$ python -q
>>> import numpy as np
>>> np.set_printoptions(precision=1, suppress=True, linewidth=160, sign=" ")
>>> def rd(a):
...     return np.round(a, 1) + 0
... 
>>> F = np.load("a.npy")
>>> F
array([[ 5.,  3.,  0.,  0.,  0.,  0.,  0.,  0.,  0.,  0.,  0.],
       [ 3., -2.,  3.,  0.,  0.,  0.,  0.,  0.,  0.,  0.,  0.],
       [ 0.,  3., -4.,  3.,  0.,  0.,  0.,  0.,  0.,  0.,  0.],
       [ 0.,  0.,  3.,  8.,  3.,  0.,  0.,  0.,  0.,  0.,  0.],
       [ 0.,  0.,  0.,  3., -9.,  3.,  0.,  0.,  0.,  0.,  0.],
       [ 0.,  0.,  0.,  0.,  3.,  0.,  3.,  0.,  0.,  0.,  0.],
       [ 0.,  0.,  0.,  0.,  0.,  3.,  8.,  3.,  0.,  0.,  0.],
       [ 0.,  0.,  0.,  0.,  0.,  0.,  3.,  0.,  3.,  0.,  0.],
       [ 0.,  0.,  0.,  0.,  0.,  0.,  0.,  3., -4.,  3.,  0.],
       [ 0.,  0.,  0.,  0.,  0.,  0.,  0.,  0.,  3., -2.,  3.],
       [ 0.,  0.,  0.,  0.,  0.,  0.,  0.,  0.,  0.,  3., -1.]])
>>> q, r_ = np.linalg.qr(F)
>>> q.shape, r_.shape
((11, 11), (11, 11))
>>> np.allclose(r_.T @ r_, F.T @ F)
True
>>> rd(q @ r_)
array([[ 5.,  3.,  0.,  0.,  0.,  0.,  0.,  0.,  0.,  0.,  0.],
       [ 3., -2.,  3.,  0.,  0.,  0.,  0.,  0.,  0.,  0.,  0.],
       [ 0.,  3., -4.,  3.,  0.,  0.,  0.,  0.,  0.,  0.,  0.],
       [ 0.,  0.,  3.,  8.,  3.,  0.,  0.,  0.,  0.,  0.,  0.],
       [ 0.,  0.,  0.,  3., -9.,  3.,  0.,  0.,  0.,  0.,  0.],
       [ 0.,  0.,  0.,  0.,  3.,  0.,  3.,  0.,  0.,  0.,  0.],
       [ 0.,  0.,  0.,  0.,  0.,  3.,  8.,  3.,  0.,  0.,  0.],
       [ 0.,  0.,  0.,  0.,  0.,  0.,  3.,  0.,  3.,  0.,  0.],
       [ 0.,  0.,  0.,  0.,  0.,  0.,  0.,  3., -4.,  3.,  0.],
       [ 0.,  0.,  0.,  0.,  0.,  0.,  0.,  0.,  3., -2.,  3.],
       [ 0.,  0.,  0.,  0.,  0.,  0.,  0.,  0.,  0.,  3., -1.]])
>>> np.trace(q @ q.T)
np.float64(11.0)
>>> rd(q)
array([[-0.9,  0.4,  0.1,  0.3, -0.2,  0. ,  0. ,  0. ,  0. ,  0. ,  0. ],
       [-0.5, -0.6, -0.2, -0.5,  0.3,  0. ,  0. ,  0. ,  0. ,  0. , -0.1],
       [ 0. ,  0.7, -0.3, -0.6,  0.3,  0. ,  0. ,  0. ,  0. ,  0. , -0.1],
       [ 0. ,  0. ,  0.9, -0.3,  0.2,  0. ,  0. ,  0. ,  0. ,  0. , -0.1],
       [ 0. ,  0. ,  0. , -0.5, -0.8, -0.1,  0. ,  0.1, -0.1,  0. ,  0.2],
       [ 0. ,  0. ,  0. ,  0. ,  0.3, -0.3,  0.1,  0.2, -0.4,  0. ,  0.8],
       [ 0. ,  0. ,  0. ,  0. ,  0. , -1. ,  0. , -0.1,  0.1,  0. , -0.2],
       [ 0. ,  0. ,  0. ,  0. ,  0. ,  0. ,  1. ,  0. ,  0.1,  0. , -0.1],
       [ 0. ,  0. ,  0. ,  0. ,  0. ,  0. ,  0. , -1. , -0.1,  0. ,  0.2],
       [ 0. ,  0. ,  0. ,  0. ,  0. ,  0. ,  0. ,  0. ,  0.9,  0. ,  0.4],
       [ 0. ,  0. ,  0. ,  0. ,  0. ,  0. ,  0. ,  0. ,  0. ,  1. ,  0.1]])
>>> rd(np.abs(np.diag(r_)))
array([ 5.8,  4.4,  3.2,  5.8,  8.8,  3.1,  3. ,  3.1,  3.4,  3. ,  1.3])
>>> x0 = np.array([0, 0, 5, 4, 3, 4, 4, 3, 2, 4, 0])
>>> [p for p in range(1, 25) if np.allclose(np.linalg.matrix_power(q, p), np.eye(11))]
[]
>>> rd(np.sort(np.abs(np.degrees(np.angle(np.linalg.eigvals(q))))))
array([   0. ,   64.4,   64.4,   95.5,   95.5,  129.1,  129.1,  150.8,  150.8,  173.2,  173.2])
>>> rd(np.linalg.inv(q))
array([[-0.9, -0.5,  0. ,  0. ,  0. ,  0. ,  0. ,  0. ,  0. ,  0. ,  0. ],
       [ 0.4, -0.6,  0.7,  0. ,  0. ,  0. ,  0. ,  0. ,  0. ,  0. ,  0. ],
       [ 0.1, -0.2, -0.3,  0.9,  0. ,  0. ,  0. ,  0. ,  0. ,  0. ,  0. ],
       [ 0.3, -0.5, -0.6, -0.3, -0.5,  0. ,  0. ,  0. ,  0. ,  0. ,  0. ],
       [-0.2,  0.3,  0.3,  0.2, -0.8,  0.3,  0. ,  0. ,  0. ,  0. ,  0. ],
       [ 0. ,  0. ,  0. ,  0. , -0.1, -0.3, -1. ,  0. ,  0. ,  0. ,  0. ],
       [ 0. ,  0. ,  0. ,  0. ,  0. ,  0.1,  0. ,  1. ,  0. ,  0. ,  0. ],
       [ 0. ,  0. ,  0. ,  0. ,  0.1,  0.2, -0.1,  0. , -1. ,  0. ,  0. ],
       [ 0. ,  0. ,  0. ,  0. , -0.1, -0.4,  0.1,  0.1, -0.1,  0.9,  0. ],
       [ 0. ,  0. ,  0. ,  0. ,  0. ,  0. ,  0. ,  0. ,  0. ,  0. ,  1. ],
       [ 0. , -0.1, -0.1, -0.1,  0.2,  0.8, -0.2, -0.1,  0.2,  0.4,  0.1]])
>>> print(11 - np.linalg.matrix_rank(q - np.eye(11), tol=1e-8))
1
>>> rd(np.abs(np.linalg.eigvals(q)))
array([ 1.,  1.,  1.,  1.,  1.,  1.,  1.,  1.,  1.,  1.,  1.])
